$ python -q
>>> import numpy as np
>>> np.set_printoptions(precision=3, suppress=True, linewidth=120)
>>> rd = lambda a: np.round(a, 3) + 0
>>> feats = np.load("block10.npy")
>>> rd(feats)
array([[-0.537,  0.844],
       [ 0.844,  0.537]])
>>> u = np.array([-2, 2])
>>> M2 = feats + np.outer(u, np.eye(2)[0])
>>> rd(np.linalg.det(M2) / np.linalg.det(feats)), rd(1 + np.linalg.solve(feats, u)[0])
(np.float64(3.761), np.float64(3.761))
>>> np.linalg.matrix_rank(np.linalg.inv(M2) - np.linalg.inv(feats), tol=1e-8)
np.int64(1)
>>> np.linalg.matrix_rank(M2 - feats)
np.int64(1)
>>> evals, V = np.linalg.eig(feats)
>>> rd(evals)
array([-1.,  1.])
>>> rd(feats @ V[:, 0] - evals[0] * V[:, 0])
array([0., 0.])
>>> rd(np.sort(np.linalg.eigvals(feats @ feats)))
array([1., 1.])
>>> rd(np.prod(evals))
np.float64(-1.0)
>>> rd(np.linalg.det(2 * feats)), rd(np.linalg.det(feats))
(np.float64(-4.0), np.float64(-1.0))
>>> rd(np.linalg.det(feats.T))
np.float64(-1.0)
>>> rd(np.einsum("ij,ji->", feats, feats))
np.float64(2.0)
>>> rd(np.poly(feats))
array([ 1.,  0., -1.])
>>> rd(np.linalg.det(feats[::-1]))
np.float64(1.0)
>>> rd(np.linalg.eigvals(feats).sum().real)
np.float64(0.0)
>>> rd(np.einsum("ii->", feats))
np.float64(0.0)
>>> O, Rm = np.linalg.qr(feats)
>>> rd(O.T @ O)
array([[1., 0.],
       [0., 1.]])
>>> rd(np.linalg.eigvalsh(feats).min())
np.float64(-1.0)
>>> J = np.load("dump.npy")
>>> J
array([[ 1,  1, -1, -1, -1, -1,  1,  1],
       [ 1, -1,  1, -1,  1, -1,  1, -1],
       [ 1, -1,  1, -1, -1,  1, -1,  1],
       [ 1,  1,  1,  1, -1, -1, -1, -1],
       [ 1,  1,  1,  1,  1,  1,  1,  1]])
>>> u, v = J[1], J[4]
>>> u @ v
np.int64(0)
>>> pr = (u @ v) / (u @ u) * u
>>> rd(np.linalg.norm(u + v) ** 2 + np.linalg.norm(u - v) ** 2)
np.float64(32.0)
>>> pr
array([ 0., -0.,  0., -0.,  0., -0.,  0., -0.])
>>> np.linalg.matrix_rank(np.outer(u, v))
np.int64(1)
>>> v - pr
array([1., 1., 1., 1., 1., 1., 1., 1.])
